$ ipython --no-banner

In [1]: import numpy as np

In [2]: from numpy import linalg as LA

In [3]: np.set_printoptions(precision=1, suppress=True, linewidth=100)

In [4]: other = np.array([[1, 1], [1, -1]])

In [5]: rng = np.random.default_rng(673)

In [6]: W0 = np.kron(other, np.kron(other, other))[rng.permutation(8)][:4]

In [7]: W0
Out[7]: 
array([[ 1, -1, -1,  1, -1,  1,  1, -1],
       [ 1, -1, -1,  1,  1, -1, -1,  1],
       [ 1, -1,  1, -1,  1, -1,  1, -1],
       [ 1,  1,  1,  1,  1,  1,  1,  1]])

In [8]: def softmax(z):
   ...:     e = np.exp(z - z.max(axis=-1, keepdims=True))
   ...:     return e / e.sum(axis=-1, keepdims=True)
   ...: 

In [9]: np.round(softmax(W0[2] + 4), 1) + 0
Out[9]: array([0.2, 0. , 0.2, 0. , 0.2, 0. , 0.2, 0. ])

In [10]: np.round(softmax(10 * W0[2]), 1) + 0
Out[10]: array([0.2, 0. , 0.2, 0. , 0.2, 0. , 0.2, 0. ])

In [11]: np.round(softmax(W0[2]), 1) + 0
Out[11]: array([0.2, 0. , 0.2, 0. , 0.2, 0. , 0.2, 0. ])

In [12]: S = W0 @ W0.T / np.sqrt(8)

In [13]: softmax(S + np.triu(np.full(S.shape, -np.inf), 1))
Out[13]: 
array([[1. , 0. , 0. , 0. ],
       [0.1, 0.9, 0. , 0. ],
       [0.1, 0.1, 0.9, 0. ],
       [0.1, 0.1, 0.1, 0.8]])

In [14]: softmax(S).round(6).argmax(axis=1)
Out[14]: array([0, 1, 2, 3])

In [15]: softmax(S)
Out[15]: 
array([[0.8, 0.1, 0.1, 0.1],
       [0.1, 0.8, 0.1, 0.1],
       [0.1, 0.1, 0.8, 0.1],
       [0.1, 0.1, 0.1, 0.8]])

In [16]: vec = np.array([1, 2, 3, 3, 3, 2, 1, 2])

In [17]: np.einsum("ij,j->i", W0, vec)
Out[17]: array([-3,  1, -1, 17])

In [18]: W0 @ np.ones(8)
Out[18]: array([0., 0., 0., 8.])

In [19]: (W0 * vec).sum(axis=1)
Out[19]: array([-3,  1, -1, 17])

In [20]: LA.norm(W0 @ vec) <= LA.norm(W0, 2) * LA.norm(vec) + 1e-9
Out[20]: np.True_

In [21]: other = W0 / LA.norm(W0, axis=1)
---------------------------------------------------------------------------
ValueError                                Traceback (most recent call last)
Cell In[21], line 1
----> 1 other = W0 / LA.norm(W0, axis=1)

ValueError: operands could not be broadcast together with shapes (4,8) (4,) 

In [22]: other = W0 / LA.norm(W0, axis=1, keepdims=True)

In [23]: gram = other @ other.T

In [24]: np.argwhere(np.triu(np.abs(gram) > 0.95, 1))
Out[24]: array([], shape=(0, 2), dtype=int64)

In [25]: (np.abs(gram) > 0.9).astype(int)
Out[25]: 
array([[1, 0, 0, 0],
       [0, 1, 0, 0],
       [0, 0, 1, 0],
       [0, 0, 0, 1]])

In [26]: r0, g = W0[1], W0[3]

In [27]: r0 @ r0
Out[27]: np.int64(8)

In [28]: p = (r0 @ g) / (r0 @ r0) * r0

In [29]: p
Out[29]: array([ 0., -0., -0.,  0.,  0., -0., -0.,  0.])

In [30]: sigma = 3 * 0.9 ** np.arange(5)

In [31]: feats = rng.normal(size=(13, 5)) * rng.permutation(sigma)

In [32]: feats.round(1) + 0
Out[32]: 
array([[ 2.5, -1.2,  0.5, -0.3, -1.8],
       [ 1.4, -2.9,  0.2, -2.4,  0.8],
       [-1.2,  0.5,  2. , -5.6,  0.5],
       [-1.3, -3.2, -1. ,  0. , -0.6],
       [-2.2,  1.7,  0.5,  2.3,  0.4],
       [ 3.7,  1.2,  5.9, -1. ,  1. ],
       [ 0.2, -6.8,  1.7,  0.1,  1.1],
       [ 3.5, -3. , -1.5, -1.7, -1.1],
       [ 0.2, -2.3, -1.6, -0.1, -2.8],
       [-1. ,  0.6, -0.7,  1.4, -1.9],
       [ 0.5,  0. , -0.6, -3.3,  1.8],
       [ 1.1, -3. , -1.5,  3.3, -3.3],
       [-6.5,  1.7,  1.8, -3.9,  2.5]])

In [33]: round(LA.norm(feats, 1), 1), np.round(LA.norm(feats, np.inf), 1)
Out[33]: (np.float64(28.1), np.float64(16.4))

In [34]: LA.norm(feats, axis=0)
Out[34]: array([9.3, 9.9, 7.4, 9.3, 6.3])

In [35]: round(LA.norm(feats) ** 2 / LA.norm(feats, 2) ** 2, 1)
Out[35]: np.float64(2.5)

In [36]: round(LA.norm(feats, "nuc"), 1)
Out[36]: np.float64(40.1)

In [37]: vec = np.array([1, -8, -1, 1, -1])

In [38]: rhs = feats @ vec

In [39]: rhs
Out[39]: array([ 13.4,  21.4, -13.5,  25.6, -14.6, -13.5,  51.7,  28.3,  23. ,  -2.1,  -4.1,  33.5, -28.1])

In [40]: LA.lstsq(feats, rhs)[0]
Out[40]: array([ 1., -8., -1.,  1., -1.])

In [41]: np.round(LA.pinv(feats) @ feats, 1) + 0
Out[41]: 
array([[1., 0., 0., 0., 0.],
       [0., 1., 0., 0., 0.],
       [0., 0., 1., 0., 0.],
       [0., 0., 0., 1., 0.],
       [0., 0., 0., 0., 1.]])

In [42]: rhs = rhs + 0.3 * rng.normal(size=13)

In [43]: rhs
Out[43]: array([ 13.2,  21.4, -13.3,  26. , -14.9, -13.2,  51.9,  28.5,  23.1,  -1.8,  -4.9,  33.6, -27.3])

In [44]: b, *_ = LA.lstsq(feats, rhs)

In [45]: b
Out[45]: array([ 0.9, -8.1, -0.9,  1. , -1.1])

In [46]: np.round(feats.T @ (rhs - feats @ b), 1) + 0
Out[46]: array([0., 0., 0., 0., 0.])

In [47]: [round(float(LA.norm(LA.solve(feats.T @ feats + lam * np.eye(5), feats.T @ rhs))), 2) for lam in (0, 1, 10, 100)]
Out[47]: [8.28, 8.2, 7.52, 4.34]

In [48]: b.round()
Out[48]: array([ 1., -8., -1.,  1., -1.])

In [49]: z = rng.permutation(5)

In [50]: other = feats[:, z] * rng.choice([-1, 1], 5)

In [51]: other.round(1) + 0
Out[51]: 
array([[-2.5,  1.2,  0.3,  0.5, -1.8],
       [-1.4,  2.9,  2.4,  0.2,  0.8],
       [ 1.2, -0.5,  5.6,  2. ,  0.5],
       [ 1.3,  3.2,  0. , -1. , -0.6],
       [ 2.2, -1.7, -2.3,  0.5,  0.4],
       [-3.7, -1.2,  1. ,  5.9,  1. ],
       [-0.2,  6.8, -0.1,  1.7,  1.1],
       [-3.5,  3. ,  1.7, -1.5, -1.1],
       [-0.2,  2.3,  0.1, -1.6, -2.8],
       [ 1. , -0.6, -1.4, -0.7, -1.9],
       [-0.5,  0. ,  3.3, -0.6,  1.8],
       [-1.1,  3. , -3.3, -1.5, -3.3],
       [ 6.5, -1.7,  3.9,  1.8,  2.5]])

In [52]: left, _, Vh = LA.svd(feats.T @ other)

In [53]: np.round(left @ Vh, 1) + 0
Out[53]: 
array([[-1.,  0.,  0.,  0.,  0.],
       [ 0., -1.,  0.,  0.,  0.],
       [ 0.,  0.,  0.,  1.,  0.],
       [ 0.,  0., -1.,  0.,  0.],
       [ 0.,  0.,  0.,  0.,  1.]])

In [54]: left, sigma, Vh = LA.svd(feats, full_matrices=False)

In [55]: (sigma > 1e-8).sum()
Out[55]: np.int64(5)

In [56]: np.round(Vh @ Vh.T, 1) + 0
Out[56]: 
array([[1., 0., 0., 0., 0.],
       [0., 1., 0., 0., 0.],
       [0., 0., 1., 0., 0.],
       [0., 0., 0., 1., 0.],
       [0., 0., 0., 0., 1.]])

In [57]: data = np.load("mat.npy")

In [58]: data
Out[58]: 
array([[ 1.,  2.,  2.,  0.,  3., -3.],
       [ 1.,  1.,  1., -3.,  0., -1.],
       [ 0.,  0.,  1., -2., -1.,  3.],
       [ 0.,  0.,  0., -3.,  4., -6.],
       [ 0.,  0.,  0.,  5., -8.,  9.],
       [ 0.,  0.,  0., -6., -3.,  7.]])

In [59]: left, sigma = LA.svd(data)
---------------------------------------------------------------------------
ValueError                                Traceback (most recent call last)
Cell In[59], line 1
----> 1 left, sigma = LA.svd(data)

ValueError: too many values to unpack (expected 2)

In [60]: left, sigma, Vh = LA.svd(data, full_matrices=False)

In [61]: np.abs(left[:, 0]).round(6).argmax()
Out[61]: np.int64(4)

In [62]: left.shape, sigma.shape, Vh.shape
Out[62]: ((6, 6), (6,), (6, 6))

In [63]: np.allclose(left * sigma @ Vh, data)
Out[63]: True

In [64]: sigma
Out[64]: array([16.9,  9. ,  3.4,  1.7,  0.7,  0.2])

In [65]: np.round(np.abs(Vh[0]), 1) + 0
Out[65]: array([0. , 0. , 0. , 0.2, 0.6, 0.8])

In [66]: np.round(Vh @ Vh.T, 1) + 0
Out[66]: 
array([[1., 0., 0., 0., 0., 0.],
       [0., 1., 0., 0., 0., 0.],
       [0., 0., 1., 0., 0., 0.],
       [0., 0., 0., 1., 0., 0.],
       [0., 0., 0., 0., 1., 0.],
       [0., 0., 0., 0., 0., 1.]])

In [67]: np.round(left.T @ data @ Vh.T, 1) + 0
Out[67]: 
array([[16.9,  0. ,  0. ,  0. ,  0. ,  0. ],
       [ 0. ,  9. ,  0. ,  0. ,  0. ,  0. ],
       [ 0. ,  0. ,  3.4,  0. ,  0. ,  0. ],
       [ 0. ,  0. ,  0. ,  1.7,  0. ,  0. ],
       [ 0. ,  0. ,  0. ,  0. ,  0.7,  0. ],
       [ 0. ,  0. ,  0. ,  0. ,  0. ,  0.2]])

In [68]: (sigma > 1e-8).sum()
Out[68]: np.int64(6)

In [69]: r0, g = data[3], data[2]

In [70]: r0 @ g
Out[70]: np.float64(-16.0)

In [71]: p = (r0 @ g) / (r0 @ r0) * r0

In [72]: LA.matrix_rank(np.outer(r0, g))
Out[72]: np.int64(1)

In [73]: round((g - p) @ r0, 1)
Out[73]: np.float64(-0.0)

In [74]: round(LA.norm(r0 + g) ** 2 + LA.norm(r0 - g) ** 2, 1)
Out[74]: np.float64(152.0)

In [75]: p
Out[75]: array([-0. , -0. , -0. ,  0.8, -1. ,  1.6])

In [76]: gram = data.T @ data

In [77]: np.round(LA.svd(data, compute_uv=False) ** 2, 1) + 0
Out[77]: array([284.2,  80.9,  11.4,   3. ,   0.4,   0. ])

In [78]: np.round(LA.eigvalsh(gram)[::-1], 1) + 0
Out[78]: array([284.2,  80.9,  11.4,   3. ,   0.4,   0. ])

In [79]: np.diag(gram)
Out[79]: array([  2.,   5.,   6.,  83.,  99., 185.])

In [80]: gram
Out[80]: 
array([[   2.,    3.,    3.,   -3.,    3.,   -4.],
       [   3.,    5.,    5.,   -3.,    6.,   -7.],
       [   3.,    5.,    6.,   -5.,    5.,   -4.],
       [  -3.,   -3.,   -5.,   83.,  -32.,   18.],
       [   3.,    6.,    5.,  -32.,   99., -129.],
       [  -4.,   -7.,   -4.,   18., -129.,  185.]])

In [81]: (data @ data.T).shape
Out[81]: (6, 6)
